In [1]: import numpy as np

In [2]: import numpy.linalg as la

In [3]: np.set_printoptions(suppress=True, linewidth=200)

In [4]: def rnd(a):
   ...:     return np.round(a, 2) + 0
   ...: 

In [5]: A = np.load("block19.npy")

In [6]: rnd(A)
Out[6]: 
array([[ 0.15,  0.05, -0.36],
       [ 0.05,  0.02, -0.12],
       [-0.36, -0.12,  0.83]])

In [7]: # null space of dimension 2

In [8]: x = np.array([-3, 3, -2])

In [9]: rnd(A @ x)
Out[9]: array([ 0.41,  0.14, -0.95])

In [10]: rnd(la.eigvalsh(2 * A - np.eye(3)))
Out[10]: array([-1., -1.,  1.])

In [11]: rnd(A @ A @ x)
Out[11]: array([ 0.41,  0.14, -0.95])

In [12]: data = np.loadtxt("out2.csv", delimiter=",")

In [13]: data
Out[13]: 
array([[-4., -5., -3., -3., -2.],
       [-4., -5., -3., -3., -2.],
       [ 0., -1.,  1.,  1.,  2.],
       [-2., -3., -1., -1.,  0.],
       [-1., -2.,  0.,  0.,  1.],
       [-3., -4., -2., -2., -1.],
       [-4., -5., -3., -3., -2.],
       [-2., -3., -1., -1.,  0.],
       [-3., -4., -2., -2., -1.]])

In [14]: # rows 0 and 1 are equal

In [15]: A2 = data / la.norm(data, axis=1, keepdims=True)

In [16]: C2 = A2 @ A2.T

In [17]: rnd(C2)
Out[17]: 
array([[ 1.  ,  1.  , -0.24,  0.94,  0.62,  0.99,  1.  ,  0.94,  0.99],
       [ 1.  ,  1.  , -0.24,  0.94,  0.62,  0.99,  1.  ,  0.94,  0.99],
       [-0.24, -0.24,  1.  ,  0.1 ,  0.62, -0.13, -0.24,  0.1 , -0.13],
       [ 0.94,  0.94,  0.1 ,  1.  ,  0.84,  0.97,  0.94,  1.  ,  0.97],
       [ 0.62,  0.62,  0.62,  0.84,  1.  ,  0.7 ,  0.62,  0.84,  0.7 ],
       [ 0.99,  0.99, -0.13,  0.97,  0.7 ,  1.  ,  0.99,  0.97,  1.  ],
       [ 1.  ,  1.  , -0.24,  0.94,  0.62,  0.99,  1.  ,  0.94,  0.99],
       [ 0.94,  0.94,  0.1 ,  1.  ,  0.84,  0.97,  0.94,  1.  ,  0.97],
       [ 0.99,  0.99, -0.13,  0.97,  0.7 ,  1.  ,  0.99,  0.97,  1.  ]])

In [18]: U, s, VT = la.svd(C2)

In [19]: evecs = VT[:(s > 1e-8).sum()]

In [20]: rng = np.random.default_rng(68)

In [21]: x = C2[3] + -1 * C2[5] + rng.integers(2) * np.eye(9)[7]

In [22]: rnd(x)
Out[22]: array([-0.05, -0.05,  0.23,  0.03,  0.14, -0.03, -0.05,  0.03, -0.03])

In [23]: np.allclose(evecs.T @ evecs @ x, x)
Out[23]: True

In [24]: la.matrix_rank(np.vstack([C2, x]))
Out[24]: np.int64(2)

In [25]: E = np.loadtxt("arr.csv", delimiter=",")

In [26]: E
Out[26]: 
array([[19., 16.,  0., -8., 16.,  4., -8., 12., -8., 12.],
       [16., 19.,  0., -8., 16.,  4., -8., 12., -8., 12.],
       [ 0.,  0.,  3.,  0.,  0.,  0.,  0.,  0.,  0.,  0.],
       [-8., -8.,  0.,  7., -8., -2.,  4., -6.,  4., -6.],
       [16., 16.,  0., -8., 19.,  4., -8., 12., -8., 12.],
       [ 4.,  4.,  0., -2.,  4.,  4., -2.,  3., -2.,  3.],
       [-8., -8.,  0.,  4., -8., -2.,  7., -6.,  4., -6.],
       [12., 12.,  0., -6., 12.,  3., -6., 12., -6.,  9.],
       [-8., -8.,  0.,  4., -8., -2.,  4., -6.,  7., -6.],
       [12., 12.,  0., -6., 12.,  3., -6.,  9., -6., 12.]])

In [27]: # 2 groups of indices that never mix

In [28]: U, s = la.svd(data)
ValueError: too many values to unpack (expected 2)


In [29]: U, s, VT = la.svd(data, full_matrices=False)

In [30]: (s > 1e-8).sum()
Out[30]: np.int64(2)

In [31]: print(rnd(U.T @ U))
[[1. 0. 0. 0. 0.]
 [0. 1. 0. 0. 0.]
 [0. 0. 1. 0. 0.]
 [0. 0. 0. 1. 0.]
 [0. 0. 0. 0. 1.]]

In [32]: rnd(s)
Out[32]: array([16.93,  3.64,  0.  ,  0.  ,  0.  ])

In [33]: rnd(VT @ VT.T)
Out[33]: 
array([[1., 0., 0., 0., 0.],
       [0., 1., 0., 0., 0.],
       [0., 0., 1., 0., 0.],
       [0., 0., 0., 1., 0.],
       [0., 0., 0., 0., 1.]])

In [34]: np.allclose(U * s @ VT, data)
Out[34]: True

In [35]: rnd(s / s[0])
Out[35]: array([1.  , 0.21, 0.  , 0.  , 0.  ])

In [36]: feats = np.load("w.npy")

In [37]: print(feats)
[[-3  1  0  0  0  3 -3  0  0]
 [ 2  0  0  3  0  2  2  0  0]
 [ 0  0 -3  0  2  0  0  0  0]
 [-2 -3  0  3  0  2 -2  0  0]
 [ 0  0  1  0 -3  0  0  3  0]
 [-1  0  0 -1  0  1 -2  0  0]
 [ 3 -2  0  1  0  2  0  0  0]
 [ 0  0 -1  0  3  0  0 -1  0]
 [ 0  0  0  0  0  0  0  0  2]]

In [38]: # 3 blocks once reordered

In [39]: rnd(la.svd(feats, compute_uv=False))
Out[39]: array([6.93, 6.29, 5.97, 3.01, 2.73, 2.55, 2.  , 0.92, 0.05])

In [40]: feats.sum(axis=1)
Out[40]: array([-2,  9, -1, -2,  1, -3,  4,  1,  2])

In [41]: la.matrix_rank(feats)
Out[41]: np.int64(9)

In [42]: print(rnd(la.norm(feats)))
12.29

In [43]: feats - feats[0]
Out[43]: 
array([[ 0,  0,  0,  0,  0,  0,  0,  0,  0],
       [ 5, -1,  0,  3,  0, -1,  5,  0,  0],
       [ 3, -1, -3,  0,  2, -3,  3,  0,  0],
       [ 1, -4,  0,  3,  0, -1,  1,  0,  0],
       [ 3, -1,  1,  0, -3, -3,  3,  3,  0],
       [ 2, -1,  0, -1,  0, -2,  1,  0,  0],
       [ 6, -3,  0,  1,  0, -1,  3,  0,  0],
       [ 3, -1, -1,  0,  3, -3,  3, -1,  0],
       [ 3, -1,  0,  0,  0, -3,  3,  0,  2]])

In [44]: la.rank(feats)
AttributeError: module 'numpy.linalg' has no attribute 'rank'


In [45]: np.unravel_index(np.abs(feats).argmax(), feats.shape)
Out[45]: (np.int64(0), np.int64(0))

In [46]: J = np.loadtxt("mat.csv", delimiter=",")

In [47]: J
Out[47]: 
array([[ 0.,  0.,  2.,  0.],
       [ 1.,  1.,  0.,  2.],
       [ 0.,  1.,  0.,  1.],
       [ 1.,  0.,  1.,  2.],
       [ 2.,  1.,  1.,  2.],
       [-3., -3.,  2., -6.]])

In [48]: hat = J @ la.solve(J.T @ J, J.T)

In [49]: rnd(hat)
Out[49]: 
array([[ 0.62,  0.13,  0.34,  0.17,  0.17,  0.21],
       [ 0.13,  0.12,  0.16,  0.08,  0.08, -0.21],
       [ 0.34,  0.16,  0.61, -0.2 , -0.2 , -0.14],
       [ 0.17,  0.08, -0.2 ,  0.9 , -0.1 , -0.07],
       [ 0.17,  0.08, -0.2 , -0.1 ,  0.9 , -0.07],
       [ 0.21, -0.21, -0.14, -0.07, -0.07,  0.86]])

In [50]: rnd(la.eigvalsh(hat))
Out[50]: array([0., 0., 1., 1., 1., 1.])

In [51]: rnd(np.diag(hat))
Out[51]: array([0.62, 0.12, 0.61, 0.9 , 0.9 , 0.86])

In [52]: rnd(np.trace(hat))
Out[52]: np.float64(4.0)

In [53]: A2 = np.array([[5, -1, 5],
    ...:     [4, -3, 4],
    ...:     [0, -4, -1],
    ...:     [1, -1, 0],
    ...:     [-1, -5, 2],
    ...:     [3, 3, 1]])

In [54]: print(rnd(np.einsum("ij,ij->i", hat, hat)))
[0.62 0.12 0.61 0.9  0.9  0.86]

In [55]: la.matrix_rank(hat @ A2)
Out[55]: np.int64(3)

In [56]: np.einsum("ij,ij->", hat, A2)
ValueError: operands could not be broadcast together with remapped shapes [original->remapped]: (6,6)->(6,6) (6,3)->(6,3) 


In [57]: def softmax(z):
    ...:     e = np.exp(z - z.max(axis=-1, keepdims=True))
    ...:     return e / e.sum(axis=-1, keepdims=True)
    ...: 

In [58]: rnd(softmax(J[2]))
Out[58]: array([0.13, 0.37, 0.13, 0.37])

In [59]: print(rnd(softmax(10 * J[2])))
[0.  0.5 0.  0.5]

In [60]: scores = J @ J.T / np.sqrt(4)

In [61]: rnd(softmax(scores))
Out[61]: 
array([[0.33, 0.05, 0.05, 0.12, 0.12, 0.33],
       [0.01, 0.28, 0.06, 0.17, 0.47, 0.  ],
       [0.06, 0.29, 0.18, 0.18, 0.29, 0.  ],
       [0.04, 0.17, 0.04, 0.28, 0.47, 0.  ],
       [0.01, 0.15, 0.02, 0.15, 0.67, 0.  ],
       [0.  , 0.  , 0.  , 0.  , 0.  , 1.  ]])

In [62]: O, evecs = la.qr(J[:, :2])[0], la.qr(J[:, 2:])[0]

In [63]: s = la.svd(O.T @ evecs, compute_uv=False)

In [64]: (s > 0.9).sum()
Out[64]: np.int64(1)

In [65]: rnd(la.norm(O @ O.T - evecs @ evecs.T, 2))
Out[65]: np.float64(0.86)

In [66]: idx = rng.integers(0, 3, 6)

In [67]: mat = np.array([[-8, -1, 4, 0, -3, -6],
    ...:     [-5, -1, 0, -3, -4, 4],
    ...:     [5, -1, 8, 3, 4, 6],
    ...:     [8, -7, 3, -8, 7, -7],
    ...:     [-2, 8, -5, -4, 2, -3],
    ...:     [3, -4, -4, -9, -9, 9]]) * (idx[:, None] == idx)

In [68]: mat
Out[68]: 
array([[-8, -1,  0,  0,  0,  0],
       [-5, -1,  0,  0,  0,  0],
       [ 0,  0,  8,  0,  4,  6],
       [ 0,  0,  0, -8,  0,  0],
       [ 0,  0, -5,  0,  2, -3],
       [ 0,  0, -4,  0, -9,  9]])

In [69]: # splits into 3 blocks

In [70]: mat @ mat
Out[70]: 
array([[  69,    9,    0,    0,    0,    0],
       [  45,    6,    0,    0,    0,    0],
       [   0,    0,   20,    0,  -14,   90],
       [   0,    0,    0,   64,    0,    0],
       [   0,    0,  -38,    0,   11,  -63],
       [   0,    0,  -23,    0, -115,   84]])

In [71]: (la.matrix_power((mat != 0) + (mat.T != 0) + np.eye(6), 6) > 0).astype(int)
Out[71]: 
array([[1, 1, 0, 0, 0, 0],
       [1, 1, 0, 0, 0, 0],
       [0, 0, 1, 0, 1, 1],
       [0, 0, 0, 1, 0, 0],
       [0, 0, 1, 0, 1, 1],
       [0, 0, 1, 0, 1, 1]])

In [72]: (mat != 0).astype(int)
Out[72]: 
array([[1, 1, 0, 0, 0, 0],
       [1, 1, 0, 0, 0, 0],
       [0, 0, 1, 0, 1, 1],
       [0, 0, 0, 1, 0, 0],
       [0, 0, 1, 0, 1, 1],
       [0, 0, 1, 0, 1, 1]])

In [73]: A2 = mat / la.norm(mat, axis=1, keepdims=True)

In [74]: C2 = A2 @ A2.T

In [75]: rnd(la.norm(A2, axis=1))
Out[75]: array([1., 1., 1., 1., 1., 1.])

In [76]: print((np.abs(C2) > 0.9).astype(int))
[[1 1 0 0 0 0]
 [1 1 0 0 0 0]
 [0 0 1 0 0 0]
 [0 0 0 1 0 0]
 [0 0 0 0 1 0]
 [0 0 0 0 0 1]]

In [77]: (C2 - 2 * np.eye(6)).round(6).argmax(axis=1)
Out[77]: array([1, 0, 0, 0, 0, 0])

In [78]: np.degrees(np.arccos(np.clip(C2[3, 2], -1, 1)))
Out[78]: np.float64(90.0)

In [79]: A2 = mat + rng.integers(-2, 3, (6, 5)) @ rng.integers(-2, 3, (5, 6))

In [80]: A2
Out[80]: 
array([[-12,   0,  -6,  -5,  -5,  -1],
       [ -3,  -3,  -2,   0,   4,  -2],
       [  3,   3,  17,   8,   4,   9],
       [ -7,   0,  -5,  -5,   1,   0],
       [ -8,   6,  -7,   6,  -5,  -2],
       [ -2,   1,  -6,   1, -10,   8]])

In [81]: print(A2 - mat)
[[-4  1 -6 -5 -5 -1]
 [ 2 -2 -2  0  4 -2]
 [ 3  3  9  8  0  3]
 [-7  0 -5  3  1  0]
 [-8  6 -2  6 -7  1]
 [-2  1 -2  1 -1 -1]]

In [82]: print(rnd(la.svd(A2 - mat, compute_uv=False)))
[17.23 15.29  7.57  2.45  0.41  0.  ]

In [83]: la.matrix_rank(A2 - mat, tol=1e-8)
Out[83]: np.int64(5)

In [84]: np.abs(A2 - mat).sum(axis=1)
Out[84]: array([22, 12, 26, 16, 30,  8])

In [85]: arr = np.loadtxt("m.csv", delimiter=",")

In [86]: print(arr)
[[-0.8   0.2   1.5   0.7  -0.2   0.    0.9 ]
 [-0.4  -0.7  -0.3  -0.1  -0.5   0.2   0.4 ]
 [ 1.7  -1.5  -0.5  -0.6   1.3   0.8   0.4 ]
 [ 0.85 -1.8  -1.25  0.87 -0.22  0.12  1.36]
 [ 1.2  -1.1  -0.6   1.   -0.1   0.9   1.3 ]]

In [87]: A2 = np.array([[-6, -1], [-7, 9], [-1, -8], [-9, 4], [-4, 8], [-7, 7], [-3, 0]])

In [88]: print(rnd(np.einsum("ij->j", arr)))
[ 2.55 -4.9  -1.15  1.87  0.28  2.02  4.36]

In [89]: rnd(np.einsum("ij,ij->i", arr, arr))
Out[89]: array([4.27, 1.2 , 8.24, 8.19, 6.52])

In [90]: la.matrix_rank(np.vstack([arr, A2.T]))
Out[90]: np.int64(7)

In [91]: np.einsum("ij,ij->", arr, A2)
ValueError: operands could not be broadcast together with remapped shapes [original->remapped]: (5,7)->(5,7) (7,2)->(7,2) 


In [92]: x = np.array([0, 3, -2, 2])

In [93]: target = J @ x

In [94]: rnd(la.lstsq(J, target)[0])
Out[94]: array([ 0.,  3., -2.,  2.])

In [95]: rnd(la.solve(J.T @ J, J.T @ target))
Out[95]: array([ 0.,  3., -2.,  2.])

In [96]: rnd(la.pinv(J) @ J)
Out[96]: 
array([[1., 0., 0., 0.],
       [0., 1., 0., 0.],
       [0., 0., 1., 0.],
       [0., 0., 0., 1.]])

In [97]: target = target + 0.1 * rng.normal(size=6)

In [98]: rnd(target)
Out[98]: array([ -3.99,   7.13,   4.99,   2.04,   4.88, -24.83])

In [99]: b, *_ = la.lstsq(J, target)

In [100]: print(rnd(b))
[-0.1   2.94 -1.98  2.07]

In [101]: rnd(J.T @ (target - J @ b))
Out[101]: array([0., 0., 0., 0.])

In [102]: rnd(la.norm(target - J @ b))
Out[102]: np.float64(0.17)

In [103]: U, s, VT = la.svd(arr, full_matrices=False)

In [104]: rnd(np.sqrt((s ** 2).sum())), rnd(la.norm(arr))
Out[104]: (np.float64(5.33), np.float64(5.33))

In [105]: np.allclose(U * s @ VT, arr)
Out[105]: True

In [106]: print(np.abs(U[:, 0]).round(6).argmax())
3

In [107]: print(rnd(U.T @ U))
[[1. 0. 0. 0. 0.]
 [0. 1. 0. 0. 0.]
 [0. 0. 1. 0. 0.]
 [0. 0. 0. 1. 0.]
 [0. 0. 0. 0. 1.]]

In [108]: U.shape, s.shape, VT.shape
Out[108]: ((5, 5), (5,), (5, 7))

In [109]: rnd(softmax(arr[1] + -1))
Out[109]: array([0.11, 0.08, 0.12, 0.15, 0.1 , 0.2 , 0.24])

In [110]: rnd(softmax(arr).sum(axis=1))
Out[110]: array([1., 1., 1., 1., 1.])

In [111]: rnd(softmax(arr[1]))
Out[111]: array([0.11, 0.08, 0.12, 0.15, 0.1 , 0.2 , 0.24])

In [112]: scores = arr @ arr.T / np.sqrt(7)

In [113]: rnd(softmax(scores))
Out[113]: 
array([[0.63, 0.13, 0.04, 0.08, 0.12],
       [0.14, 0.22, 0.15, 0.28, 0.21],
       [0.01, 0.03, 0.64, 0.16, 0.16],
       [0.02, 0.05, 0.13, 0.52, 0.28],
       [0.03, 0.05, 0.17, 0.37, 0.37]])

In [114]: rnd(softmax(scores + np.triu(np.full(scores.shape, -np.inf), 1)))
Out[114]: 
array([[1.  , 0.  , 0.  , 0.  , 0.  ],
       [0.4 , 0.6 , 0.  , 0.  , 0.  ],
       [0.01, 0.05, 0.94, 0.  , 0.  ],
       [0.02, 0.07, 0.19, 0.72, 0.  ],
       [0.03, 0.05, 0.17, 0.37, 0.37]])

In [115]: m1 = np.loadtxt("case13.csv", delimiter=",")

In [116]: m1
Out[116]: 
array([[-1.,  1.,  0.,  0.,  0.,  0.,  0.],
       [ 0., -1.,  1.,  0.,  0.,  0.,  0.],
       [ 0.,  0., -1.,  1.,  0.,  0.,  0.],
       [ 0.,  0.,  0., -1.,  1.,  0.,  0.],
       [ 0.,  0.,  0.,  0., -1.,  1.,  0.],
       [ 0.,  0.,  0.,  0.,  0., -1.,  1.],
       [ 0.,  0.,  0.,  0.,  0.,  0., -1.]])

In [117]: rnd(np.abs(la.eigvals(m1)).max())
Out[117]: np.float64(1.0)

In [118]: (m1 - m1.T) / 2
Out[118]: 
array([[ 0. ,  0.5,  0. ,  0. ,  0. ,  0. ,  0. ],
       [-0.5,  0. ,  0.5,  0. ,  0. ,  0. ,  0. ],
       [ 0. , -0.5,  0. ,  0.5,  0. ,  0. ,  0. ],
       [ 0. ,  0. , -0.5,  0. ,  0.5,  0. ,  0. ],
       [ 0. ,  0. ,  0. , -0.5,  0. ,  0.5,  0. ],
       [ 0. ,  0. ,  0. ,  0. , -0.5,  0. ,  0.5],
       [ 0. ,  0. ,  0. ,  0. ,  0. , -0.5,  0. ]])

In [119]: np.allclose(m1 @ m1.T, m1.T @ m1)
Out[119]: False

In [120]: np.trace(m1)
Out[120]: np.float64(-7.0)

In [121]: rnd(np.sort(np.abs(la.eigvals(m1))))
Out[121]: array([1., 1., 1., 1., 1., 1., 1.])

In [122]: print(rnd(la.matrix_power(m1, 4)))
[[ 1. -4.  6. -4.  1.  0.  0.]
 [ 0.  1. -4.  6. -4.  1.  0.]
 [ 0.  0.  1. -4.  6. -4.  1.]
 [ 0.  0.  0.  1. -4.  6. -4.]
 [ 0.  0.  0.  0.  1. -4.  6.]
 [ 0.  0.  0.  0.  0.  1. -4.]
 [ 0.  0.  0.  0.  0.  0.  1.]]

In [123]: assert m1 == m1.T
ValueError: The truth value of an array with more than one element is ambiguous. Use a.any() or a.all()


In [124]: np.allclose(m1, m1.T)
Out[124]: False
